$ python3 -q
>>> import numpy as np
>>> np.set_printoptions(precision=4, suppress=True, linewidth=200, legacy="1.25")
>>> E = np.loadtxt("test11.csv", delimiter=",")
>>> E
array([[  0.1,   0.1,  -0.2,  -0.3,   0.1,   1.4],
       [ -0.7,   2.8,   0.1,  -2.4,  -1.4,   0.4],
       [  0.9,  -0.4,  -0.8,  -0.1,   0.4,  -0.3],
       [  0.2,  -1.2,  -0.3,  -0.8,   0. ,   0.9],
       [  0.9,   2.3,  -0.3,  -2.2,  -1.2,   2.4],
       [ -1.3,   1.8,   0.5,  -0.1,  -1.5,  -1.1],
       [  0.1,   0.7,   0.8,   0. ,  -0.1,   0.2],
       [  0.2,   2.3,   1.1,   0.6,  -0.2,  -0.9],
       [  0. ,   0.2,  -1.3,   1.7,   0. ,  -0.1],
       [ -0.5,   0.7,  -0.3,  -1.1,   0.2,  -0.6],
       [ -1.4,   0.1,   1.6,   0.6,  -1.1,  -0.3],
       [  0.4,   1.5,  -2.2,   0.6,   0. ,   0.9],
       [ -0.1,  -0.6,  -1. ,  -0.2,   2.2,   0.2],
       [ -0.1,  -1.4,  -1. ,   0.6,  -0.8,  -0.3],
       [ -0.8,   0.8,  -0.2,  -0.2,   1.5,  -1.1],
       [  0.2,   1.2,  -0.8,  -0.6,   0.8,   1.9],
       [ -0.3,  -0.9,  -0.8,   1.7,  -0.4,  -0.4],
       [ -0.7,   0.2,   0.4,  -0.2,   0.4,   0.2],
       [ -1. ,   1.4,  -0.5,  -0.4,   0.8,  -0.8],
       [  0.3,  -0.6,  -0.2,   2.4,   0.6,  -1.1],
       [ -0.2,   1. ,   0. ,   2.1,  -0.2,   0.6],
       [ -0.5,   0.5,  -0.3,   0.4,  -1.3,   0.2],
       [  0.6,   0.8,   0.2,  -1.1,  -1.3,  -0.5],
       [-18. ,  -8. ,   2. , -14. ,  16. ,  30. ],
       [ -0.3,   0.9,  -0.7,  -0.8,   2.3,   0.9],
       [ -2.3,   0.3,  -0.4,  -1.4,  -0.6,   0.5],
       [  1. ,   0.9,  -1. ,   1.1,   0.8,  -0.3],
       [  1.7,  -0.1,   2.2,   0.6,  -1.4,   0.9],
       [  0.9,   0.6,  -0.2,  -0.4,   1.4,   0.7],
       [  0.1,  -0.6,   0.9,  -1.1,   1.2,   0.9]])
>>> blk = E.reshape(30, 2, -1)
>>> np.swapaxes(blk, 1, 2)[3]
array([[ 0.2, -0.8],
       [-1.2,  0. ],
       [-0.3,  0.9]])
>>> np.einsum("ihd,jhd->hij", blk, blk).shape
(2, 30, 30)
>>> blk.shape
(30, 2, 3)
